In [1]: import numpy as np

In [2]: np.set_printoptions(precision=2, suppress=True, linewidth=100, sign=" ")

In [3]: tidy = lambda a: np.round(a, 2) + 0

In [4]: mat = np.array([[0, 0, 0], [-3, 0, 0], [1, 0, 0], [0, 0, 0], [0, 0, 0], [0, 0, 2]])

In [5]: U, sig, VT = np.linalg.svd(mat)

In [6]: tidy(sig)
Out[6]: array([ 3.16,  2.  ,  0.  ])

In [7]: out = U[:, :2] @ np.diag(sig[:2]) @ VT[:2]

In [8]: tidy(np.linalg.norm(mat - out, 2)), sig[2]
Out[8]: (np.float64(0.0), np.float64(0.0))

In [9]: tidy(np.linalg.norm(mat - out) / np.linalg.norm(mat))
Out[9]: np.float64(0.0)

In [10]: np.linalg.matrix_rank(out)
Out[10]: np.int64(2)

In [11]: out
Out[11]: 
array([[ 0.,  0.,  0.],
       [-3.,  0.,  0.],
       [ 1.,  0.,  0.],
       [ 0.,  0.,  0.],
       [ 0.,  0.,  0.],
       [ 0.,  0.,  2.]])

In [12]: np.linalg.matrix_rank(mat, rtol=0.05)
Out[12]: np.int64(2)

In [13]: J = np.array([[0, -3, 3, -1, 2, 1, -2],
    ...:     [0, 0, 0, -3, -1, 3, -3],
    ...:     [0, 0, 0, -1, 1, 2, 0],
    ...:     [0, 0, 0, 0, 2, -2, 3],
    ...:     [0, 0, 0, 0, 0, 3, 0],
    ...:     [0, 0, 0, 0, 0, 0, -1],
    ...:     [0, 0, 0, 0, 0, 0, 0]])

In [14]: np.linalg.lstsq(J[:-1].T, J[-1])[2]
Out[14]: np.int32(5)

In [15]: rng = np.random.default_rng(315)

In [16]: z = rng.permutation(7)

In [17]: z
Out[17]: array([ 0,  3,  6,  4,  5,  1,  2])

In [18]: out = J[z][:, z]

In [19]: tidy(np.sort(np.abs(np.linalg.eigvals(out))))
Out[19]: array([ 0.,  0.,  0.,  0.,  0.,  0.,  0.])

In [20]: np.trace(out)
Out[20]: np.int64(0)

In [21]: tidy(np.linalg.det(out)), tidy(np.linalg.det(J[z]))
Out[21]: (np.float64(0.0), np.float64(0.0))

In [22]: W0 = np.array([[0, 1, 2, 1, 0],
    ...:     [1, 0, 1, 2, 1],
    ...:     [2, 1, 0, 1, 2],
    ...:     [1, 2, 1, 0, 1],
    ...:     [0, 1, 2, 1, 0]])

In [23]: tidy(W0 @ np.linalg.pinv(W0) @ W0)
Out[23]: 
array([[ 0.,  1.,  2.,  1.,  0.],
       [ 1.,  0.,  1.,  2.,  1.],
       [ 2.,  1.,  0.,  1.,  2.],
       [ 1.,  2.,  1.,  0.,  1.],
       [ 0.,  1.,  2.,  1.,  0.]])

In [24]: np.unique(W0.round(6), axis=0).shape
Out[24]: (4, 5)
